% python3 -q
>>> import numpy as np
>>> from numpy import linalg as LA
>>> np.set_printoptions(precision=1, suppress=True, linewidth=140, floatmode="fixed")
>>> W0 = np.load("dump.npy")
>>> W0
array([[  1,   2,   2,   3,   0,   1,   1,   2,   2,   3,   1,   2,   0],
       [  5,   5,   4,   6,   4,   4,   6,   7,   7,   4,   4,   7,   1],
       [  5,   9,   4,   6,   6,   8,   7,  11,  12,   6,   4,  10,   2],
       [  7,  14,   8,  11,  11,  10,  10,  13,  13,   9,   9,  10,   3],
       [  7,  18,   8,  15,  15,  13,  14,  14,  17,  11,  11,  14,   7],
       [  8,  22,  13,  20,  15,  14,  15,  14,  19,  16,  14,  14,   9],
       [ 12,  24,  16,  20,  15,  17,  19,  19,  22,  16,  19,  17,  12],
       [ 13,  24,  21,  23,  16,  21,  19,  19,  23,  21,  21,  19,  15],
       [ 18,  24,  24,  24,  21,  24,  19,  24,  23,  23,  25,  20,  16],
       [ 21,  25,  28,  27,  24,  25,  19,  29,  24,  26,  29,  20,  16],
       [ 23,  26,  32,  29,  26,  26,  21,  32,  26,  26,  31,  23,  16],
       [ 27,  29,  34,  33,  27,  26,  26,  36,  28,  26,  33,  28,  19],
       [ 28,  33,  39,  35,  27,  28,  31,  36,  32,  27,  33,  28,  22],
       [ 29,  37,  40,  36,  29,  29,  32,  39,  32,  27,  38,  31,  25],
       [ 29,  42,  45,  37,  33,  33,  35,  39,  34,  32,  40,  36,  25],
       [ 30,  42,  49,  39,  34,  38,  36,  41,  38,  34,  43,  38,  27],
       [ 33,  45,  54,  42,  38,  43,  37,  46,  41,  36,  45,  42,  32],
       [ 38,  45,  56,  42,  39,  44,  37,  50,  43,  36,  50,  43,  32],
       [ 39,  46,  57,  46,  41,  44,  39,  54,  44,  38,  55,  46,  34],
       [ 43,  48,  58,  47,  41,  45,  41,  54,  46,  39,  60,  51,  37],
       [ 45,  48,  63,  52,  46,  48,  43,  55,  50,  39,  61,  56,  41],
       [ 48,  48,  68,  54,  47,  49,  48,  60,  54,  44,  65,  57,  45],
       [ 51,  53,  73,  56,  49,  54,  48,  65,  56,  49,  67,  59,  45],
       [ 52,  57,  76,  59,  50,  55,  52,  69,  57,  50,  69,  64,  49],
       [ 57,  62,  77,  60,  55,  60,  57,  72,  58,  55,  71,  69,  52],
       [ 57,  66,  78,  63,  58,  63,  60,  76,  58,  56,  73,  70,  55],
       [ 62,  71,  83,  64,  62,  68,  62,  81,  63,  57,  73,  72,  57],
       [ 62,  73,  84,  67,  63,  72,  65,  84,  64,  59,  74,  72,  59],
       [ 64,  76,  89,  70,  64,  73,  67,  85,  68,  60,  79,  76,  59],
       [ 65,  77,  89,  72,  64,  75,  69,  87,  70,  62,  80,  78,  64],
       [ 65,  80,  90,  72,  68,  80,  73,  90,  73,  66,  84,  81,  69],
       [ 67,  83,  94,  75,  70,  84,  73,  92,  76,  68,  85,  86,  71],
       [ 70,  88,  97,  77,  72,  85,  78,  93,  81,  71,  85,  88,  76],
       [ 75,  92, 101,  82,  72,  87,  83,  98,  82,  71,  89,  89,  76],
       [ 76,  97, 102,  83,  75,  91,  83, 100,  83,  71,  93,  93,  76],
       [ 76, 100, 105,  88,  80,  93,  87, 104,  84,  73,  93,  94,  77],
       [ 76, 100, 108,  93,  81,  95,  87, 104,  86,  78,  94,  94,  82],
       [ 80, 105, 110,  96,  84,  97,  92, 109,  90,  79,  97,  94,  83],
       [ 84, 110, 112,  97,  87, 102,  93, 112,  91,  80,  99,  99,  83],
       [ 85, 110, 116,  98,  89, 104,  94, 112,  91,  80,  99, 104,  86],
       [ 87, 112, 118, 102,  94, 109,  98, 113,  91,  80, 102, 104,  90],
       [ 92, 113, 120, 106,  94, 110,  99, 117,  91,  83, 104, 106,  93],
       [ 94, 116, 121, 106,  96, 111, 104, 120,  96,  84, 107, 108,  94],
       [ 96, 120, 124, 106,  96, 114, 107, 124,  96,  88, 109, 112,  99],
       [101, 121, 128, 111, 100, 115, 111, 127, 101,  91, 112, 116, 103],
       [103, 125, 129, 114, 100, 118, 111, 131, 106,  95, 116, 116, 108],
       [105, 130, 132, 119, 105, 120, 114, 131, 110,  99, 116, 120, 112],
       [107, 131, 133, 120, 108, 120, 118, 132, 110, 103, 117, 121, 117],
       [109, 134, 135, 121, 112, 121, 120, 137, 110, 104, 117, 126, 119]])
>>> O, V = LA.qr(W0[:, :5])[0], LA.qr(W0[:, 5:])[0]
>>> sv = LA.svd(O.T @ V, compute_uv=False)
>>> (sv > 0.9).sum()
np.int64(2)
>>> print(sv)
[1.0 0.9 0.8 0.6 0.3]
>>> np.degrees(np.arccos(sv.clip(0, 1)))
array([ 0.7, 23.2, 33.7, 50.9, 73.2])
>>> proj = W0 @ LA.solve(W0.T @ W0, W0.T)
>>> np.round(LA.eigvalsh(proj), 1) + 0
array([0.0, 0.0, 0.0, 0.0, 0.0, 0.0, 0.0, 0.0, 0.0, 0.0, 0.0, 0.0, 0.0, 0.0, 0.0, 0.0, 0.0, 0.0, 0.0, 0.0, 0.0, 0.0, 0.0, 0.0, 0.0, 0.0,
       0.0, 0.0, 0.0, 0.0, 0.0, 0.0, 0.0, 0.0, 0.0, 0.0, 1.0, 1.0, 1.0, 1.0, 1.0, 1.0, 1.0, 1.0, 1.0, 1.0, 1.0, 1.0, 1.0])
>>> np.allclose(proj @ proj, proj)
True
>>> round(np.trace(proj), 1)
np.float64(13.0)
>>> M = np.load("arr.npy")
>>> M
array([[ 0.9,  0.0,  0.0,  0.0,  0.0,  0.0,  0.0,  0.0,  0.0,  0.0,  0.0, -0.5,  0.0,  0.0,  0.0,  0.0],
       [ 0.0,  1.0,  0.0,  0.0,  0.0,  0.0,  0.0,  0.0,  0.0,  0.0,  0.0,  0.0,  0.0,  0.0,  0.0,  0.0],
       [ 0.0,  0.0,  1.0,  0.0,  0.0,  0.0,  0.0,  0.0,  0.0,  0.0,  0.0,  0.0,  0.0,  0.0,  0.0,  0.0],
       [ 0.0,  0.0,  0.0,  1.0,  0.0,  0.0,  0.0,  0.0,  0.0,  0.0,  0.0,  0.0,  0.0,  0.0,  0.0,  0.0],
       [ 0.0,  0.0,  0.0,  0.0,  1.0,  0.0,  0.0,  0.0,  0.0,  0.0,  0.0,  0.0,  0.0,  0.0,  0.0,  0.0],
       [ 0.0,  0.0,  0.0,  0.0,  0.0,  1.0,  0.0,  0.0,  0.0,  0.0,  0.0,  0.0,  0.0,  0.0,  0.0,  0.0],
       [ 0.0,  0.0,  0.0,  0.0,  0.0,  0.0,  1.0,  0.0,  0.0,  0.0,  0.0,  0.0,  0.0,  0.0,  0.0,  0.0],
       [ 0.0,  0.0,  0.0,  0.0,  0.0,  0.0,  0.0,  1.0,  0.0,  0.0,  0.0,  0.0,  0.0,  0.0,  0.0,  0.0],
       [ 0.0,  0.0,  0.0,  0.0,  0.0,  0.0,  0.0,  0.0,  1.0,  0.0,  0.0,  0.0,  0.0,  0.0,  0.0,  0.0],
       [ 0.0,  0.0,  0.0,  0.0,  0.0,  0.0,  0.0,  0.0,  0.0,  1.0,  0.0,  0.0,  0.0,  0.0,  0.0,  0.0],
       [ 0.0,  0.0,  0.0,  0.0,  0.0,  0.0,  0.0,  0.0,  0.0,  0.0,  1.0,  0.0,  0.0,  0.0,  0.0,  0.0],
       [ 0.5,  0.0,  0.0,  0.0,  0.0,  0.0,  0.0,  0.0,  0.0,  0.0,  0.0,  0.9,  0.0,  0.0,  0.0,  0.0],
       [ 0.0,  0.0,  0.0,  0.0,  0.0,  0.0,  0.0,  0.0,  0.0,  0.0,  0.0,  0.0,  1.0,  0.0,  0.0,  0.0],
       [ 0.0,  0.0,  0.0,  0.0,  0.0,  0.0,  0.0,  0.0,  0.0,  0.0,  0.0,  0.0,  0.0,  1.0,  0.0,  0.0],
       [ 0.0,  0.0,  0.0,  0.0,  0.0,  0.0,  0.0,  0.0,  0.0,  0.0,  0.0,  0.0,  0.0,  0.0,  1.0,  0.0],
       [ 0.0,  0.0,  0.0,  0.0,  0.0,  0.0,  0.0,  0.0,  0.0,  0.0,  0.0,  0.0,  0.0,  0.0,  0.0,  1.0]])
>>> # columns are unit length and at right angles
>>> w1 = np.array([[1, -5, 3, -7, 0],
...     [-7, -1, 2, 9, -1],
...     [-7, 1, 4, -4, -7],
...     [2, -6, 8, 5, 7],
...     [1, -7, -6, -5, 2],
...     [6, 1, 4, 3, 4],
...     [5, 5, -3, -7, 8],
...     [7, 7, 9, -3, -9],
...     [4, 8, 6, 7, -5],
...     [5, -7, -9, -6, 6],
...     [-3, -1, -3, -8, 2],
...     [-1, 8, -2, -1, -9],
...     [2, 1, 6, 0, 7],
...     [-5, -1, -1, -9, 5],
...     [8, 3, 1, -1, -9],
...     [-6, -8, -6, 7, -7]])
>>> beta = np.array([-1, 1, 3, 1, -2])
>>> hid = np.maximum(M @ w1 + beta, 0)
>>> (hid > 0).astype(int)
array([[1, 0, 1, 0, 1],
       [0, 0, 1, 1, 0],
       [0, 1, 1, 0, 0],
       [1, 0, 1, 1, 1],
       [0, 0, 0, 0, 0],
       [1, 1, 1, 1, 1],
       [1, 1, 0, 0, 1],
       [1, 1, 1, 0, 0],
       [1, 1, 1, 1, 0],
       [1, 0, 0, 0, 1],
       [0, 0, 0, 0, 0],
       [0, 1, 1, 0, 0],
       [1, 1, 1, 1, 1],
       [0, 0, 1, 0, 1],
       [1, 1, 1, 0, 0],
       [0, 0, 0, 1, 0]])
>>> (hid > 0).mean(axis=0)
array([0.6, 0.5, 0.7, 0.4, 0.4])
>>> C = np.array([[1, 1, 1], [1, 0, 2], [1, 0, 0], [2, 0, 2], [2, 1, 0]])
>>> w1 @ C
array([[-15,   1, -23],
       [ 10,  -8,   9],
       [-24, -14, -13],
       [ 28,   9,   0],
       [-18,   3, -23],
       [ 25,  10,  14],
       [  9,  13,   1],
       [ -1,  -2,  15],
       [ 22,  -1,  34],
       [-11,  11, -21],
       [-19,  -1, -21],
       [-15, -10,  13],
       [ 23,   9,   4],
       [-15,   0, -25],
       [ -8,  -1,  12],
       [-20, -13,  -8]])
>>> (hid @ C).round(6).argmax(axis=1)
array([0, 0, 0, 0, 0, 0, 0, 0, 0, 0, 0, 2, 0, 0, 0, 0])
>>> rng = np.random.default_rng(16)
>>> theta = rng.uniform(0, 2 * np.pi, 32)
>>> O, _ = LA.qr(np.array([[0.6, 0.3],
...     [-1.1, 0.4],
...     [2.0, -0.1],
...     [-0.3, -0.4],
...     [2.0, 0.6],
...     [-0.1, 1.2],
...     [0.2, 0.1],
...     [0.8, 1.0],
...     [1.1, -0.8],
...     [-0.3, -2.9],
...     [-0.5, -1.0],
...     [0.1, -0.8],
...     [2.2, -0.2],
...     [-1.7, -1.3]]))
>>> E = 10 * np.c_[np.cos(theta), np.sin(theta)] @ O.T
>>> E.round(1) + 0
array([[ 1.4, -1.6,  3.6, -1.0,  4.4,  1.1,  0.5,  2.5,  1.2, -3.6, -2.0, -0.7,  3.9, -4.5],
       [ 1.0, -2.9,  4.6, -0.2,  3.9, -1.5,  0.3,  0.7,  3.4,  2.5,  0.0,  1.1,  5.2, -2.4],
       [-1.4,  1.2, -3.1,  1.1, -4.1, -1.6, -0.5, -2.7, -0.6,  4.7,  2.2,  1.0, -3.2,  4.6],
       [ 0.4, -2.7,  3.6,  0.3,  2.1, -2.7,  0.1, -0.7,  3.6,  5.6,  1.3,  1.9,  4.2, -0.2],
       [ 1.3, -0.7,  2.4, -1.1,  3.7,  2.0,  0.4,  2.8,  0.0, -5.6, -2.4, -1.3,  2.5, -4.5],
       [-1.4,  2.2, -4.3,  0.8, -4.5, -0.2, -0.5, -2.1, -2.1,  1.7,  1.4,  0.1, -4.7,  4.1],
       [-0.6,  2.9, -4.1, -0.2, -2.8,  2.4, -0.2,  0.3, -3.6, -4.7, -0.9, -1.7, -4.6,  0.9],
       [-0.4,  2.8, -3.7, -0.3, -2.3,  2.6, -0.1,  0.6, -3.6, -5.4, -1.2, -1.8, -4.3,  0.3],
       [-1.4,  2.0, -4.0,  0.9, -4.5, -0.6, -0.5, -2.3, -1.7,  2.7,  1.7,  0.4, -4.3,  4.4],
       [ 0.0,  2.3, -2.6, -0.6, -0.9,  3.1,  0.0,  1.5, -3.3, -6.7, -1.9, -2.1, -3.1, -1.1],
       [-1.0, -0.5, -0.7,  1.1, -2.3, -2.8, -0.3, -2.7,  1.4,  7.0,  2.6,  1.9, -0.5,  3.8],
       [ 0.9,  0.7,  0.3, -1.1,  2.0,  2.9,  0.3,  2.7, -1.6, -7.2, -2.6, -1.9,  0.2, -3.7],
       [-1.2,  0.1, -1.5,  1.1, -3.0, -2.5, -0.4, -2.8,  0.8,  6.5,  2.6,  1.6, -1.5,  4.2],
       [ 0.9,  0.6,  0.5, -1.1,  2.1,  2.9,  0.3,  2.7, -1.5, -7.1, -2.6, -1.9,  0.3, -3.7],
       [-1.2,  2.8, -4.7,  0.4, -4.2,  1.0, -0.4, -1.2, -3.1, -1.2,  0.5, -0.8, -5.2,  3.1],
       [-1.3,  2.6, -4.6,  0.6, -4.4,  0.5, -0.4, -1.6, -2.7,  0.0,  0.9, -0.4, -5.1,  3.6],
       [ 1.1,  0.1,  1.3, -1.1,  2.8,  2.6,  0.4,  2.8, -0.9, -6.6, -2.6, -1.7,  1.2, -4.1],
       [-1.1, -0.1, -1.3,  1.1, -2.8, -2.6, -0.4, -2.8,  1.0,  6.6,  2.6,  1.7, -1.2,  4.1],
       [ 0.8, -2.9,  4.3,  0.0,  3.2, -2.1,  0.3,  0.1,  3.6,  4.0,  0.5,  1.5,  4.9, -1.5],
       [-0.2, -2.0,  2.0,  0.8,  0.2, -3.1, -0.1, -1.8,  3.0,  7.1,  2.1,  2.1,  2.4,  1.8],
       [-1.2,  2.8, -4.7,  0.4, -4.2,  1.1, -0.4, -1.1, -3.1, -1.4,  0.4, -0.8, -5.2,  3.0],
       [ 0.0, -2.3,  2.6,  0.6,  0.8, -3.1,  0.0, -1.5,  3.2,  6.8,  1.9,  2.1,  3.0,  1.2],
       [ 1.4, -1.7,  3.7, -1.0,  4.4,  1.0,  0.5,  2.5,  1.3, -3.4, -1.9, -0.6,  4.0, -4.5],
       [ 0.9, -2.9,  4.5, -0.1,  3.5, -1.9,  0.3,  0.3,  3.5,  3.5,  0.3,  1.4,  5.0, -1.8],
       [-1.2,  0.4, -2.0,  1.1, -3.3, -2.3, -0.4, -2.8,  0.4,  6.1,  2.5,  1.5, -2.0,  4.4],
       [ 0.7, -2.9,  4.2,  0.1,  3.0, -2.3,  0.2, -0.1,  3.6,  4.4,  0.7,  1.6,  4.8, -1.2],
       [ 0.3,  1.9, -1.8, -0.8,  0.0,  3.2,  0.1,  2.0, -2.9, -7.2, -2.2, -2.1, -2.2, -2.0],
       [ 0.9, -2.9,  4.5, -0.1,  3.6, -1.8,  0.3,  0.4,  3.5,  3.2,  0.2,  1.3,  5.1, -2.0],
       [ 1.0,  0.4,  0.8, -1.1,  2.5,  2.8,  0.3,  2.8, -1.3, -6.9, -2.6, -1.8,  0.7, -3.9],
       [ 1.4, -1.4,  3.3, -1.0,  4.2,  1.4,  0.5,  2.7,  0.9, -4.2, -2.1, -0.8,  3.5, -4.6],
       [-1.4,  1.5, -3.4,  1.0, -4.3, -1.3, -0.5, -2.6, -1.0,  4.0,  2.1,  0.8, -3.7,  4.6],
       [ 0.6,  1.3, -0.7, -1.0,  1.1,  3.1,  0.2,  2.4, -2.3, -7.4, -2.5, -2.1, -1.0, -3.0]])
>>> # looks like rank 2
>>> lab = E[:, 11] > np.median(E[:, 11])
>>> u = E[lab].mean(axis=0) - E[~lab].mean(axis=0)
>>> ((E - E.mean(axis=0)) @ u > 0).astype(int)
array([0, 1, 1, 1, 0, 1, 0, 0, 1, 0, 1, 0, 1, 0, 0, 0, 0, 1, 1, 1, 0, 1, 0, 1, 1, 1, 0, 1, 0, 0, 1, 0])
>>> np.argsort(-np.abs(u).round(6), kind="stable")
array([ 9,  5, 13,  8, 10,  7, 11,  1, 12,  2,  3,  4,  0,  6])
